$ python -q
>>> import numpy as np
>>> np.set_printoptions(precision=2, suppress=True, linewidth=160, sign=" ")
>>> def rd(a):
...     return np.round(a, 2) + 0
... 
>>> F = np.loadtxt("test10.csv", delimiter=",")
>>> print(F)
[[  2.    0.4   0.4  -0.5]
 [ -0.5  -0.5  -1.1   1.3]
 [ -2.4   1.3  -0.5  -3.4]
 [ -0.5   0.3   0.6  -0.6]
 [  0.9  -0.5  -0.8  -0.4]
 [  0.2   0.8   0.7   1.4]
 [  1.4  -0.3  -0.7   0.4]
 [  1.3   0.8  -0.4  -0.4]
 [  0.2  -2.7   1.1   1. ]
 [ -1.7  -1.2  -0.1   1.2]
 [  0.1   0.1  -0.5  -0.8]
 [-16.  -26.    0.  -27. ]]
>>> Ac = (F - F.mean(axis=0)) / F.std(axis=0)
>>> print(rd(Ac.std(axis=0)))
[ 1.  1.  1.  1.]
>>> print(np.argwhere(np.abs(Ac) > 2))
[[ 11   0]
 [ 11   1]
 [ 11   3]]
>>> b = np.linalg.lstsq(np.delete(Ac, 1, axis=1), Ac[:, 1])[0]
>>> print(np.abs(b).argmax())
2
>>> W0 = np.array([[1, 3, 2, 2, 1, 3, 2, 3, 1],
...     [1, 3, 3, 1, 3, 3, 2, 1, 3],
...     [2, 3, 3, 1, 1, 2, 1, 1, 0],
...     [2, 3, 1, 3, 1, 3, 2, 1, 2],
...     [3, 1, 2, 3, 3, 0, 1, 3, 1],
...     [1, 0, 1, 2, 1, 0, 1, 3, 1],
...     [2, 0, 0, 3, 2, 0, 2, 1, 3],
...     [1, 1, 1, 3, 1, 2, 1, 1, 1],
...     [1, 2, 0, 0, 3, 1, 2, 2, 3],
...     [3, 3, 2, 3, 1, 2, 2, 3, 0]])
>>> W0[:, 4] = -3 * W0[:, 3]
>>> print(W0)
[[ 1  3  2  2 -6  3  2  3  1]
 [ 1  3  3  1 -3  3  2  1  3]
 [ 2  3  3  1 -3  2  1  1  0]
 [ 2  3  1  3 -9  3  2  1  2]
 [ 3  1  2  3 -9  0  1  3  1]
 [ 1  0  1  2 -6  0  1  3  1]
 [ 2  0  0  3 -9  0  2  1  3]
 [ 1  1  1  3 -9  2  1  1  1]
 [ 1  2  0  0  0  1  2  2  3]
 [ 3  3  2  3 -9  2  2  3  0]]
>>> rank = np.linalg.matrix_rank(W0)
>>> print(rank)
8
>>> N = np.linalg.svd(W0)[2][rank:].T
>>> print(rd(N @ N.T))
[[ 0.   0.   0.   0.   0.   0.   0.   0.   0. ]
 [ 0.   0.   0.   0.   0.   0.   0.   0.   0. ]
 [ 0.   0.   0.   0.   0.   0.   0.   0.   0. ]
 [ 0.   0.   0.   0.9  0.3  0.   0.   0.   0. ]
 [ 0.   0.   0.   0.3  0.1  0.   0.   0.   0. ]
 [ 0.   0.   0.   0.   0.   0.   0.   0.   0. ]
 [ 0.   0.   0.   0.   0.   0.   0.   0.   0. ]
 [ 0.   0.   0.   0.   0.   0.   0.   0.   0. ]
 [ 0.   0.   0.   0.   0.   0.   0.   0.   0. ]]
>>> print(rd(N[:, 0] / N[np.abs(N[:, 0]).round(6).argmax(), 0]))
[ 0.    0.    0.    1.    0.33  0.    0.    0.    0.  ]
>>> print(N.shape)
(9, 1)
>>> print(np.linalg.matrix_rank(W0.T @ W0), np.linalg.matrix_rank(W0 @ W0.T))
8 8
>>> print([int(np.linalg.matrix_rank(W0[:i])) for i in range(1, len(W0) + 1)])
[1, 2, 3, 4, 5, 6, 7, 8, 8, 8]
>>> U, s, Vt = np.linalg.svd(W0)
>>> evecs = Vt[:(s > 1e-8).sum()]
>>> rng = np.random.default_rng(50)
>>> vec = W0[2] + 2 * W0[8] + rng.integers(2) * np.eye(9)[8]
>>> print(vec)
[ 4.  7.  3.  1. -3.  4.  5.  5.  7.]
>>> print(np.linalg.matrix_rank(np.vstack([W0, vec])))
8
>>> M2 = W0 / np.sqrt((W0 ** 2).mean(axis=1, keepdims=True))
>>> print(np.linalg.matrix_rank(M2) == np.linalg.matrix_rank(W0))
True
>>> print(rd(M2[2]))
[ 0.97  1.46  1.46  0.49 -1.46  0.97  0.49  0.49  0.  ]
>>> print(np.linalg.matrix_rank(W0 - W0.mean(axis=1, keepdims=True)))
8
>>> M2 = W0 + rng.integers(-2, 3, (10, 8)) @ rng.integers(-2, 3, (8, 9))
>>> print(M2)
[[  2   4   8  -6 -19  -2  12   5   0]
 [  1   1   5   1  -1   2  -6  10   7]
 [  7   3   3   9   9  -3  -2   9  -5]
 [  1   6  -1   5 -10   0   4   1   3]
 [  6  -3  10   1 -11  -1  -8  13   6]
 [  0   5  -2   5  -6   2   2   5   0]
 [  3   3   0   5  -6   1   0   3  -2]
 [ -1   2  -2   4 -11   6   1   0   5]
 [ -3   7  -2  -3  -6   6   5   0   3]
 [ -1  10   2   2 -11   3   1   5   0]]
>>> print(np.linalg.matrix_rank(M2 - W0, tol=1e-8))
8
>>> print(M2 - W0)
[[  1   1   6  -8 -13  -5  10   2  -1]
 [  0  -2   2   0   2  -1  -8   9   4]
 [  5   0   0   8  12  -5  -3   8  -5]
 [ -1   3  -2   2  -1  -3   2   0   1]
 [  3  -4   8  -2  -2  -1  -9  10   5]
 [ -1   5  -3   3   0   2   1   2  -1]
 [  1   3   0   2   3   1  -2   2  -5]
 [ -2   1  -3   1  -2   4   0  -1   4]
 [ -4   5  -2  -3  -6   5   3  -2   0]
 [ -4   7   0  -1  -2   1  -1   2   0]]
>>> print(np.abs(M2 - W0).sum(axis=1))
[ 47  28  46  15  44  18  19  18  30  18]
>>> print(rd(np.linalg.svd(M2 - W0, compute_uv=False)))
[ 27.36  21.03  14.87  12.4    6.54   4.26   2.53   1.34   0.  ]
>>> q, evecs = np.linalg.qr(M2[:, :2])[0], np.linalg.qr(M2[:, 2:])[0]
>>> s = np.linalg.svd(q.T @ evecs, compute_uv=False)
>>> print(rd(np.linalg.norm(q @ q.T - evecs @ evecs.T, 2)))
1.0
>>> arr = np.load("dump.npy")
>>> print(arr)
[[ 3  2 -1  0  3 -1  1  2  2 -1]
 [-1  3  2 -1  0  3 -1  1  2  2]
 [ 2 -1  3  2 -1  0  3 -1  1  2]
 [ 2  2 -1  3  2 -1  0  3 -1  1]
 [ 1  2  2 -1  3  2 -1  0  3 -1]
 [-1  1  2  2 -1  3  2 -1  0  3]
 [ 3 -1  1  2  2 -1  3  2 -1  0]
 [ 0  3 -1  1  2  2 -1  3  2 -1]
 [-1  0  3 -1  1  2  2 -1  3  2]
 [ 2 -1  0  3 -1  1  2  2 -1  3]]
>>> M2 = np.array([[0, 2, 3],
...     [-1, -1, -2],
...     [-2, -1, 3],
...     [-2, -1, -3],
...     [3, -3, 1],
...     [-1, 2, 2],
...     [-3, -2, 2],
...     [2, -2, -2],
...     [-3, 2, 0],
...     [-2, 2, 3]])
>>> print(np.linalg.matrix_rank(np.vstack([arr, M2.T])))
10
>>> print(arr @ M2)
[[  7 -10  -2]
 [-13   8   8]
 [-30   5  24]
 [  8 -14 -13]
 [ -1   0  10]
 [-29   6  15]
 [  0 -16  10]
 [  6  -7 -17]
 [-24   5  26]
 [-14   3   9]]
>>> print(np.einsum("ij->j", arr))
[ 10  10  10  10  10  10  10  10  10  10]
>>> print(np.einsum("ik,kj->ji", arr, M2))
[[  7 -13 -30   8  -1 -29   0   6 -24 -14]
 [-10   8   5 -14   0   6 -16  -7   5   3]
 [ -2   8  24 -13  10  15  10 -17  26   9]]
>>> print(np.vstack([arr, M2.T]).shape)
(13, 10)
>>> print(np.einsum("ij,ij->i", arr, arr))
[ 34  34  34  34  34  34  34  34  34  34]
>>> print(np.linalg.matrix_rank(arr @ M2))
3
>>> A = np.loadtxt("run2.csv", delimiter=",")
>>> print(A)
[[ 2.56 -2.62  1.08 -2.79 -2.4  -0.99  1.33]
 [ 2.2  -1.46 -0.6  -2.2  -3.25 -2.48  3.03]
 [ 1.21  3.97  2.47 -2.74 -4.55 -1.62 -5.09]
 [ 2.06 -1.37 -0.43 -1.38 -3.43 -1.15  2.47]
 [ 2.88  4.24  2.04 -1.12 -3.97 -1.58 -4.03]
 [ 2.95 -2.28  1.22 -2.6  -3.6  -1.2   0.71]
 [ 2.4   4.12  1.75 -1.47 -7.44 -0.86 -4.92]
 [ 4.6  -3.25  0.56 -3.41 -4.79 -2.18  0.02]
 [ 4.55 -5.34  0.63 -3.19 -2.58 -2.    1.56]
 [ 3.19  4.67  2.52 -1.67 -7.23 -1.69 -4.39]
 [ 0.99  2.31  2.69 -1.79 -5.7  -3.19 -4.14]
 [ 3.23  3.13  2.17 -1.44 -6.03  0.19 -4.59]]
>>> hat = A @ np.linalg.solve(A.T @ A, A.T)
>>> print(rd(np.diag(hat)))
[ 0.51  0.64  0.87  0.39  0.75  0.35  0.54  0.57  0.56  0.39  0.93  0.49]
>>> print(rd(np.linalg.eigvalsh(hat)))
[ 0.  0.  0.  0.  0.  1.  1.  1.  1.  1.  1.  1.]
>>> f, v = A[6], A[10]
>>> print(rd(f @ f))
108.26
>>> p = (f @ v) / (f @ f) * f
>>> print(rd(v - p))
[-0.89 -0.92  1.32 -0.64  0.12 -2.52 -0.29]
>>> print(rd(np.linalg.norm(f + v) ** 2 + np.linalg.norm(f - v) ** 2))
369.64
>>> print(rd((v - p) @ f))
0.0
>>> print(rd(p))
[ 1.88  3.23  1.37 -1.15 -5.82 -0.67 -3.85]
>>> vec = np.array([3, -2, -3, -2, 3, -1, -3])
>>> rhs = A @ vec
>>> b, lr = np.zeros(7), 1 / np.linalg.norm(A, 2) ** 2
>>> for i in range(5):
...     b -= lr * A.T @ (A @ b - rhs)
...     if i % 1 == 0: print(i, round(np.linalg.norm(A @ b - rhs), 2))
... 
0 21.63
1 18.5
2 16.96
3 16.12
4 15.58
>>> print(rd(np.linalg.cond(A)))
19.32
>>> print(rd(b))
[ 0.56 -1.22 -0.05 -0.43  0.3  -0.12  0.46]
